>>> import numpy as np
>>> np.set_printoptions(suppress=True, linewidth=200)
>>> J = np.tril(np.array([[1, 2], [1, 1]]), -1) + np.eye(2, dtype=int)
>>> J
array([[1, 0],
       [1, 1]])
>>> A2 = J / np.sqrt((J ** 2).mean(axis=1, keepdims=True))
>>> A2[0].round(2)
array([1.41, 0.  ])
>>> u, v = J[0], J[1]
>>> print(u @ v)
1
>>> p = (u @ v) / (u @ u) * u
>>> (v - p) @ u
np.float64(0.0)
>>> print(v - p)
[0. 1.]
>>> A2 = J[0, 0] * J[1:] - np.outer(J[1:, 0], J[0])
>>> A2
array([[0, 1]])
>>> J[:, 0] / J[0, 0]
array([1., 1.])
>>> A = np.load("m.npy")
>>> A
array([[0, 0, 0],
       [1, 2, 0],
       [1, 3, 0],
       [0, 0, 0],
       [0, 0, 0],
       [0, 0, 0],
       [0, 0, 0],
       [0, 0, 0],
       [0, 0, 0],
       [0, 0, 0],
       [0, 0, 0],
       [0, 0, 0],
       [0, 1, 0],
       [0, 0, 0],
       [0, 0, 0]])
>>> np.linalg.cond(A) > 100
np.True_
>>> np.linalg.matrix_rank(A, rtol=0.1)
np.int64(2)
>>> round(float(np.linalg.norm(A, 2) / np.linalg.norm(A)), 2)
0.99
>>> print(np.argsort(-np.linalg.norm(A, axis=0).round(6), kind="stable")[:3])
[1 0 2]
>>> [round(float(x), 2) for x in np.linalg.svd(A, compute_uv=False)[:3]]
[3.98, 0.44, 0.0]
>>> U, sig, vt = np.linalg.svd(A)
>>> V = vt[:(sig > 1e-8).sum()]
>>> rng = np.random.default_rng(20)
>>> vec = A[11] + -1 * A[10] + rng.integers(2) * np.eye(3)[0]
>>> vec
array([1., 0., 0.])
>>> np.linalg.matrix_rank(np.vstack([A, vec]))
np.int64(2)
>>> np.round(V.T @ V, 2) + 0
array([[1., 0., 0.],
       [0., 1., 0.],
       [0., 0., 0.]])
>>> np.linalg.lstsq(A[:-1].T, A[-1])[2]
np.int32(2)
>>> np.round(A @ np.linalg.pinv(A) @ A, 2) + 0
array([[0., 0., 0.],
       [1., 2., 0.],
       [1., 3., 0.],
       [0., 0., 0.],
       [0., 0., 0.],
       [0., 0., 0.],
       [0., 0., 0.],
       [0., 0., 0.],
       [0., 0., 0.],
       [0., 0., 0.],
       [0., 0., 0.],
       [0., 0., 0.],
       [0., 1., 0.],
       [0., 0., 0.],
       [0., 0., 0.]])
>>> np.allclose(A[:-1].T @ np.linalg.lstsq(A[:-1].T, A[-1])[0], A[-1])
True
>>> print(np.abs(np.diag(np.linalg.qr(A)[1])) > 1e-9)
[ True  True False]
>>> def softmax(z):
...     e = np.exp(z - z.max(axis=-1, keepdims=True))
...     return e / e.sum(axis=-1, keepdims=True)
... 
>>> np.round(softmax(A[6] + 5), 2)
array([0.33, 0.33, 0.33])
>>> np.round(softmax(A[6]), 2)
array([0.33, 0.33, 0.33])
>>> np.round(softmax(A).sum(axis=1), 2)
array([1., 1., 1., 1., 1., 1., 1., 1., 1., 1., 1., 1., 1., 1., 1.])
>>> att = A @ A.T / np.sqrt(3)
>>> print(np.round(softmax(att)[6] @ A, 2))
[0.13 0.4  0.  ]
>>> softmax(att).round(6).argmax(axis=1)
array([0, 2, 2, 0, 0, 0, 0, 0, 0, 0, 0, 0, 2, 0, 0])
>>> th = np.sort(rng.uniform(-2, 2, 11))
>>> feats = np.c_[th, th ** 2, th ** 3] @ np.array([[0, 1, 1], [0, 1, 0], [1, 1, 1]])
>>> feats.round(2) + 0
array([[-5.03, -3.81, -6.74],
       [-4.13, -3.16, -5.73],
       [-3.46, -2.69, -4.98],
       [-0.77, -0.85, -1.69],
       [-0.05, -0.28, -0.41],
       [-0.01, -0.17, -0.21],
       [ 0.  , -0.14, -0.16],
       [ 0.  ,  0.1 ,  0.09],
       [ 0.18,  1.05,  0.74],
       [ 0.47,  1.85,  1.24],
       [ 7.36, 13.09,  9.3 ]])
>>> proj = feats @ np.linalg.solve(feats.T @ feats, feats.T)
>>> np.round(np.diag(proj), 2)
array([0.46, 0.31, 0.25, 0.28, 0.08, 0.03, 0.02, 0.01, 0.21, 0.36, 0.99])
>>> np.round(proj @ feats[:, 0], 2) + 0
array([-5.03, -4.13, -3.46, -0.77, -0.05, -0.01,  0.  ,  0.  ,  0.18,  0.47,  7.36])
